$ python -q
>>> import numpy as np
>>> np.set_printoptions(precision=1, suppress=True, linewidth=160)
>>> def rnd(a):
...     return np.round(a, 1) + 0
... 
>>> arr = np.loadtxt("arr.csv", delimiter=",")
>>> print(arr)
[[ 0.1 -0.3]
 [-0.3  0.9]]
>>> W1 = np.array([[2, 0], [3, 3]])
>>> b = np.array([2, 2])
>>> H = np.maximum(arr @ W1 + b, 0)
>>> print((H > 0).mean(axis=0))
[1. 1.]
>>> print(H)
[[1.3 1.1]
 [4.1 4.7]]
>>> print(np.linalg.matrix_rank(H))
2
>>> basis = np.array([[3, -1, 2], [-3, 3, 0]])
>>> print(rnd(H @ basis))
[[ 0.6  2.   2.6]
 [-1.8 10.   8.2]]
>>> print((H @ basis).round(6).argmax(axis=1))
[2 1]
>>> left, s, Vt = np.linalg.svd(arr)
>>> print(np.argmax(s[:-1] / (s[1:] + 1e-6)) + 1)
1
>>> B = left[:, :1] @ np.diag(s[:1]) @ Vt[:1]
>>> print(np.linalg.matrix_rank(B))
1
>>> r = np.linalg.matrix_rank(arr)
>>> print(r)
1
>>> ns = np.linalg.svd(arr)[2][r:].T
>>> print(ns.shape)
(2, 1)
>>> print(rnd(arr @ ns))
[[0.]
 [0.]]
>>> print(np.linalg.matrix_rank(arr.T @ arr), np.linalg.matrix_rank(arr @ arr.T))
1 1
>>> print(rnd(ns[:, 0] / ns[np.abs(ns[:, 0]).round(6).argmax(), 0]))
[1.  0.3]
>>> print([round(float(x), 1) for x in np.linalg.svd(arr, compute_uv=False)[:3]])
[1.0, 0.0]
>>> print(np.linalg.cond(arr) > 100)
True
>>> print(rnd(np.linalg.norm(arr, 2) / np.linalg.norm(arr)))
1.0
>>> print(np.linalg.matrix_rank(arr, rtol=0.1))
1
>>> F = np.array([[1, 0], [0, 1]])
>>> # row-stochastic, so 1 is an eigenvalue
>>> low = np.linalg.cholesky(F)
>>> print(low @ low.T)
[[1. 0.]
 [0. 1.]]
>>> print(np.diag(low) ** 2)
[1. 1.]
>>> print(F / np.sqrt(np.outer(np.diag(F), np.diag(F))))
[[1. 0.]
 [0. 1.]]
>>> evals, evecs = np.linalg.eig(F)
>>> print(rnd(np.sort(np.linalg.eigvals(F.T))))
[1. 1.]
>>> print(rnd(np.sort(np.linalg.eigvals(np.linalg.inv(F)))))
[1. 1.]
>>> print(F @ evecs[:, 0] - evals[0] * evecs[:, 0])
[0. 0.]
>>> print(np.prod(evals))
1.0
>>> rng = np.random.default_rng(8381)
>>> lab = rng.permutation(2)
>>> print(lab)
[0 1]
>>> B = F[lab][:, lab]
>>> print(np.trace(B))
2
>>> print(np.allclose(B, F))
True
>>> print(B)
[[1 0]
 [0 1]]
>>> q, evecs = np.linalg.qr(F[:, :1])[0], np.linalg.qr(F[:, 1:])[0]
>>> s = np.linalg.svd(q.T @ evecs, compute_uv=False)
>>> print(rnd(np.linalg.norm(q @ q.T - evecs @ evecs.T, 2)))
1.0
>>> print((s > 0.9).sum())
0
>>> print(s)
[0.]
>>> print(np.degrees(np.arccos(s.clip(0, 1))))
[90.]
>>> K = np.loadtxt("m.csv", delimiter=",")
>>> print(K)
[[5. 1. 1. 1.]
 [1. 5. 1. 1.]
 [1. 1. 5. 1.]
 [1. 1. 1. 5.]]
>>> th = np.radians(120)
>>> Rm = np.eye(4)
>>> Rm[2, 2] = Rm[3, 3] = np.cos(th)
>>> Rm[2, 3], Rm[3, 2] = -np.sin(th), np.sin(th)
>>> print(rnd(Rm))
[[ 1.   0.   0.   0. ]
 [ 0.   1.   0.   0. ]
 [ 0.   0.  -0.5 -0.9]
 [ 0.   0.   0.9 -0.5]]
>>> B = K @ Rm.T
>>> print(np.allclose(K @ K.T, B @ B.T))
True
>>> print(rnd(B))
[[ 5.   1.  -1.4  0.4]
 [ 1.   5.  -1.4  0.4]
 [ 1.   1.  -3.4  3.8]
 [ 1.   1.  -4.8 -1.6]]
>>> print(np.allclose(np.linalg.norm(K, axis=1), np.linalg.norm(B, axis=1)))
True
>>> print(rnd(np.linalg.svd(K, compute_uv=False)), rnd(np.linalg.svd(B, compute_uv=False)))
[8. 4. 4. 4.] [8. 4. 4. 4.]
>>> print(rnd(np.abs(B - K).max(axis=0)))
[0.  0.  8.4 6.6]
>>> print(rnd(np.linalg.det(Rm)), rnd(np.trace(Rm)))
1.0 1.0
>>> x0 = np.array([8, 9, 5, 5])
>>> target = B @ x0
>>> print(rnd(target))
[ 44.   48.   19.3 -15.3]
>>> print(rnd(np.linalg.solve(B, target)))
[8. 9. 5. 5.]
>>> print(rnd(np.linalg.solve(B, target + B[:, 2])))
[8. 9. 6. 5.]
>>> print(np.sort(np.abs(np.fft.fft(K[0]))), rnd(np.sort(np.linalg.svd(K, compute_uv=False))))
[4. 4. 4. 8.] [4. 4. 4. 8.]
>>> print(K @ np.ones(4))
[8. 8. 8. 8.]
>>> print((K @ K)[0])
[28. 12. 12. 12.]
>>> print(K @ (-1.0) ** np.arange(4))
[ 4. -4.  4. -4.]
>>> print(np.fft.fft(K[0]))
[8.+0.j 4.+0.j 4.+0.j 4.+0.j]
>>> mat = np.loadtxt("run11.csv", delimiter=",")
>>> print(mat)
[[ 0. -1.]
 [-1.  0.]]
>>> x0 = np.array([-6, 6])
>>> print(2 - np.linalg.matrix_rank(mat - np.eye(2), tol=1e-8))
1
>>> print(rnd(np.abs(np.linalg.eigvals(mat))))
[1. 1.]
>>> print(rnd(np.linalg.norm(x0)), rnd(np.linalg.norm(mat @ x0)))
8.5 8.5
>>> print(rnd(np.sort(np.abs(np.degrees(np.angle(np.linalg.eigvals(mat)))))))
[  0. 180.]
>>> print([p for p in range(1, 25) if np.allclose(np.linalg.matrix_power(mat, p), np.eye(2))])
[2, 4, 6, 8, 10, 12, 14, 16, 18, 20, 22, 24]
>>> print(rnd(np.linalg.inv(mat)))
[[ 0. -1.]
 [-1.  0.]]
